% ipython --no-banner

In [1]: import numpy as np

In [2]: import numpy.linalg as la

In [3]: np.set_printoptions(precision=1, suppress=True, linewidth=120, floatmode="fixed")

In [4]: tidy = lambda a: np.round(a, 1) + 0

In [5]: rng = np.random.default_rng(45640)

In [6]: labels = rng.integers(0, 3, 7)

In [7]: feats = np.array([[0, 2, 1, 0, 0, 2, 1],
   ...:     [0, 0, 1, 0, 2, 2, 3],
   ...:     [2, 2, 0, 1, 0, 3, 2],
   ...:     [3, 2, 2, 3, 0, 0, 1],
   ...:     [2, 2, 0, 2, 0, 1, 0],
   ...:     [0, 2, 3, 1, 2, 2, 3],
   ...:     [2, 2, 2, 0, 1, 3, 2]]) * (labels[:, None] == labels)

In [8]: print(feats)
[[0 0 0 0 0 0 0]
 [0 0 1 0 2 2 0]
 [0 2 0 1 0 3 0]
 [0 2 2 3 0 0 0]
 [0 2 0 2 0 1 0]
 [0 2 3 1 2 2 0]
 [0 0 0 0 0 0 2]]

In [9]: # 3 blocks once reordered

In [10]: print(np.count_nonzero(feats))
18

In [11]: print(np.unravel_index(np.abs(feats).argmax(), feats.shape))
(np.int64(2), np.int64(5))

In [12]: print(tidy(feats.mean(axis=0)))
[0.0 1.1 0.9 1.0 0.6 1.1 0.3]

In [13]: print(feats.shape)
(7, 7)

In [14]: print(la.matrix_rank(feats))
6

In [15]: la.rank(feats)
---------------------------------------------------------------------------
AttributeError                            Traceback (most recent call last)
Cell In[15], line 1
----> 1 la.rank(feats)

AttributeError: module 'numpy.linalg' has no attribute 'rank'

In [16]: np.zeros(7, 7)
---------------------------------------------------------------------------
TypeError                                 Traceback (most recent call last)
Cell In[16], line 1
----> 1 np.zeros(7, 7)

TypeError: Cannot interpret '7' as a data type

In [17]: print(np.abs(feats).max())
3

In [18]: print(tidy(la.svd(feats, compute_uv=False)))
[7.0 3.6 2.9 2.0 0.9 0.5 0.0]

In [19]: rk = la.matrix_rank(feats)

In [20]: print(rk)
6

In [21]: N = la.svd(feats)[2][rk:].T

In [22]: print(feats @ N)
[[0.0]
 [0.0]
 [0.0]
 [0.0]
 [0.0]
 [0.0]
 [0.0]]

In [23]: print(N.shape)
(7, 1)

In [24]: print(np.allclose(feats @ N, 0))
True

In [25]: print([int(la.matrix_rank(feats[:i])) for i in range(1, len(feats) + 1)])
[0, 1, 2, 3, 4, 5, 6]

In [26]: F = np.load("arr.npy")

In [27]: print(F)
[[ 0.3  1.0  0.0  2.0 -1.0  0.0 -2.0 -2.0  2.0  2.0 -1.0  0.0]
 [-1.0  1.3  0.0 -1.0  0.0 -1.0 -2.0  2.0 -2.0 -1.0  1.0 -2.0]
 [-1.0  0.0  1.3 -1.0  0.0  2.0  1.0  2.0  1.0 -2.0 -1.0 -2.0]
 [ 0.0  2.0 -1.0 -1.7  2.0  0.0 -2.0  0.0  2.0  2.0 -1.0 -1.0]
 [ 1.0 -2.0  1.0  1.0  2.3 -1.0 -2.0  2.0  2.0  1.0  0.0  2.0]
 [ 2.0  1.0  2.0  0.0  2.0 -1.7  2.0  1.0 -1.0  0.0  0.0  1.0]
 [-1.0  2.0  2.0 -1.0  2.0  2.0  0.3  1.0 -2.0 -1.0  1.0 -2.0]
 [ 1.0 -2.0 -2.0 -2.0 -1.0 -1.0 -1.0 -1.7  2.0  1.0 -1.0  2.0]
 [ 1.0  0.0 -1.0  0.0 -1.0  2.0  0.0 -1.0 -0.7 -2.0  1.0 -2.0]
 [-2.0  2.0 -2.0 -2.0  2.0  0.0  0.0  0.0 -1.0 -1.7  0.0 -2.0]
 [ 2.0 -1.0 -1.0 -2.0 -2.0  2.0 -2.0 -2.0  0.0 -1.0  1.3  2.0]
 [ 0.0  1.0  0.0  2.0 -1.0  0.0 -2.0 -2.0  2.0  2.0 -1.0  0.3]]

In [28]: print(tidy(la.det(F)))
15499.6

In [29]: print((F - F.T) / 2)
[[ 0.0  1.0  0.5  1.0 -1.0 -1.0 -0.5 -1.5  0.5  2.0 -1.5  0.0]
 [-1.0  0.0  0.0 -1.5  1.0 -1.0 -2.0  2.0 -1.0 -1.5  1.0 -1.5]
 [-0.5  0.0  0.0  0.0 -0.5  0.0 -0.5  2.0  1.0  0.0  0.0 -1.0]
 [-1.0  1.5  0.0  0.0  0.5  0.0 -0.5  1.0  1.0  2.0  0.5 -1.5]
 [ 1.0 -1.0  0.5 -0.5  0.0 -1.5 -2.0  1.5  1.5 -0.5  1.0  1.5]
 [ 1.0  1.0  0.0  0.0  1.5  0.0  0.0  1.0 -1.5  0.0 -1.0  0.5]
 [ 0.5  2.0  0.5  0.5  2.0  0.0  0.0  1.0 -1.0 -0.5  1.5  0.0]
 [ 1.5 -2.0 -2.0 -1.0 -1.5 -1.0 -1.0  0.0  1.5  0.5  0.5  2.0]
 [-0.5  1.0 -1.0 -1.0 -1.5  1.5  1.0 -1.5  0.0 -0.5  0.5 -2.0]
 [-2.0  1.5  0.0 -2.0  0.5  0.0  0.5 -0.5  0.5  0.0  0.5 -2.0]
 [ 1.5 -1.0  0.0 -0.5 -1.0  1.0 -1.5 -0.5 -0.5 -0.5  0.0  1.5]
 [ 0.0  1.5  1.0  1.5 -1.5 -0.5  0.0 -2.0  2.0  2.0 -1.5  0.0]]

In [30]: print(tidy(np.trace(F)))
-0.4

In [31]: print([round(float(x), 1) for x in la.svd(F, compute_uv=False)[:3]])
[10.4, 7.4, 6.8]

In [32]: print(tidy(np.abs(la.svd(F)[2][-1])))
[0.2 0.1 0.2 0.1 0.1 0.3 0.2 0.1 0.5 0.1 0.7 0.1]

In [33]: print(round(np.log10(la.cond(F))))
3

In [34]: x = np.array([-3, -3, 3, -3, 2, 1, -3, 1, 0, 0, -1, -2])

In [35]: a = np.maximum(F @ x, 0)

In [36]: print(tidy(np.maximum(F @ (3 * x), 0)))
[ 0.0 36.3 47.7 27.3 31.8  0.0 45.3  0.0  0.0 24.0  0.0  0.0]

In [37]: print(a)
[ 0.0 12.1 15.9  9.1 10.6  0.0 15.1  0.0  0.0  8.0  0.0  0.0]

In [38]: print(tidy(np.tanh(F @ x)))
[-1.0  1.0  1.0  1.0  1.0 -1.0  1.0 -0.9 -1.0  1.0 -1.0 -1.0]

In [39]: print(F * (a > 1e-9)[:, None])
[[ 0.0  0.0  0.0  0.0 -0.0  0.0 -0.0 -0.0  0.0  0.0 -0.0  0.0]
 [-1.0  1.3  0.0 -1.0  0.0 -1.0 -2.0  2.0 -2.0 -1.0  1.0 -2.0]
 [-1.0  0.0  1.3 -1.0  0.0  2.0  1.0  2.0  1.0 -2.0 -1.0 -2.0]
 [ 0.0  2.0 -1.0 -1.7  2.0  0.0 -2.0  0.0  2.0  2.0 -1.0 -1.0]
 [ 1.0 -2.0  1.0  1.0  2.3 -1.0 -2.0  2.0  2.0  1.0  0.0  2.0]
 [ 0.0  0.0  0.0  0.0  0.0 -0.0  0.0  0.0 -0.0  0.0  0.0  0.0]
 [-1.0  2.0  2.0 -1.0  2.0  2.0  0.3  1.0 -2.0 -1.0  1.0 -2.0]
 [ 0.0 -0.0 -0.0 -0.0 -0.0 -0.0 -0.0 -0.0  0.0  0.0 -0.0  0.0]
 [ 0.0  0.0 -0.0  0.0 -0.0  0.0  0.0 -0.0 -0.0 -0.0  0.0 -0.0]
 [-2.0  2.0 -2.0 -2.0  2.0  0.0  0.0  0.0 -1.0 -1.7  0.0 -2.0]
 [ 0.0 -0.0 -0.0 -0.0 -0.0  0.0 -0.0 -0.0  0.0 -0.0  0.0  0.0]
 [ 0.0  0.0  0.0  0.0 -0.0  0.0 -0.0 -0.0  0.0  0.0 -0.0  0.0]]

In [40]: print(tidy(F.T @ a))
[-48.5  58.9  36.4 -64.0  88.8  39.3 -43.2  92.3  -7.1 -43.8   2.2 -90.1]

In [41]: data = np.load("block3.npy")

In [42]: print(data)
[[0 0 1 0 0]
 [0 0 0 0 3]
 [0 1 0 0 0]
 [2 0 0 0 0]
 [0 0 0 0 0]]

In [43]: # rows and columns are dependent

In [44]: print(np.unique(data.round(6), axis=0).shape)
(5, 5)

In [45]: print(tidy(data @ la.pinv(data) @ data))
[[0.0 0.0 1.0 0.0 0.0]
 [0.0 0.0 0.0 0.0 3.0]
 [0.0 1.0 0.0 0.0 0.0]
 [2.0 0.0 0.0 0.0 0.0]
 [0.0 0.0 0.0 0.0 0.0]]

In [46]: print(np.abs(np.diag(la.qr(data)[1])) > 1e-9)
[ True  True  True False False]

In [47]: left, sv, Vh = la.svd(data)

In [48]: V = Vh[:(sv > 1e-8).sum()]

In [49]: x = data[1] + -1 * data[3] + rng.integers(2) * np.eye(5)[1]

In [50]: print(x)
[-2.0  0.0  0.0  0.0  3.0]

In [51]: print(la.matrix_rank(np.vstack([data, x])))
4

In [52]: print(np.diag(V.T @ V))
[1.0 1.0 1.0 0.0 1.0]

In [53]: M = np.load("mat.npy")

In [54]: print(M)
[[ 0  1 -3  0  3]
 [-1  0  3  0  1]
 [ 3 -3  0  0  0]
 [ 0  0  0  0 -3]
 [-3 -1  0  3  0]]

In [55]: # skew-symmetric

In [56]: A2 = M / la.norm(M, axis=1, keepdims=True)

In [57]: cov = A2 @ A2.T

In [58]: print((cov - 2 * np.eye(5)).round(6).argmax(axis=1))
[4 4 3 2 1]

In [59]: print(tidy(cov))
[[ 1.0 -0.4 -0.2 -0.7 -0.1]
 [-0.4  1.0 -0.2 -0.3  0.2]
 [-0.2 -0.2  1.0  0.0 -0.3]
 [-0.7 -0.3  0.0  1.0  0.0]
 [-0.1  0.2 -0.3  0.0  1.0]]

In [60]: print(tidy(la.norm(A2, axis=1)))
[1.0 1.0 1.0 1.0 1.0]

In [61]: print((np.abs(cov) > 0.9).astype(int))
[[1 0 0 0 0]
 [0 1 0 0 0]
 [0 0 1 0 0]
 [0 0 0 1 0]
 [0 0 0 0 1]]

In [62]: labels = rng.permutation(5)

In [63]: print(labels)
[4 1 0 2 3]

In [64]: A2 = M[labels][:, labels]

In [65]: print(tidy(np.sort(np.abs(la.eigvals(A2)))))
[0.0 3.5 3.5 5.1 5.1]

In [66]: print(np.trace(A2))
0

In [67]: print(la.matrix_rank(M, rtol=0.1))
4

In [68]: print(la.cond(M) > 100)
True

In [69]: print(np.argsort(-la.norm(M, axis=0).round(6), kind="stable")[:3])
[0 4 2]

In [70]: A = np.load("run9.npy")

In [71]: print(A)
[[ 1 -3  0  0  0  0]
 [ 1  0  0  0  0  0]
 [ 3  0  0  0  0  0]
 [ 0  0  1 -3  0  0]
 [ 0  0  1  0  0  0]
 [ 0  0  3  0  0  0]
 [ 0  0  0  0  1 -3]
 [ 0  0  0  0  1  0]
 [ 0  0  0  0  3  0]]

In [72]: A2 = A[0, 0] * A[1:] - np.outer(A[1:, 0], A[0])

In [73]: print(A2)
[[ 0  3  0  0  0  0]
 [ 0  9  0  0  0  0]
 [ 0  0  1 -3  0  0]
 [ 0  0  1  0  0  0]
 [ 0  0  3  0  0  0]
 [ 0  0  0  0  1 -3]
 [ 0  0  0  0  1  0]
 [ 0  0  0  0  3  0]]

In [74]: print(np.flatnonzero(~A2.round(6).any(axis=1)))
[]

In [75]: print(A[:, 0] / A[0, 0])
[1.0 1.0 3.0 0.0 0.0 0.0 0.0 0.0 0.0]

In [76]: hat = A @ la.solve(A.T @ A, A.T)

In [77]: print(np.allclose(hat @ hat, hat))
True

In [78]: print(tidy(hat @ A[:, 4]))
[0.0 0.0 0.0 0.0 0.0 0.0 1.0 1.0 3.0]

In [79]: print(tidy(hat))
[[1.0 0.0 0.0 0.0 0.0 0.0 0.0 0.0 0.0]
 [0.0 0.1 0.3 0.0 0.0 0.0 0.0 0.0 0.0]
 [0.0 0.3 0.9 0.0 0.0 0.0 0.0 0.0 0.0]
 [0.0 0.0 0.0 1.0 0.0 0.0 0.0 0.0 0.0]
 [0.0 0.0 0.0 0.0 0.1 0.3 0.0 0.0 0.0]
 [0.0 0.0 0.0 0.0 0.3 0.9 0.0 0.0 0.0]
 [0.0 0.0 0.0 0.0 0.0 0.0 1.0 0.0 0.0]
 [0.0 0.0 0.0 0.0 0.0 0.0 0.0 0.1 0.3]
 [0.0 0.0 0.0 0.0 0.0 0.0 0.0 0.3 0.9]]
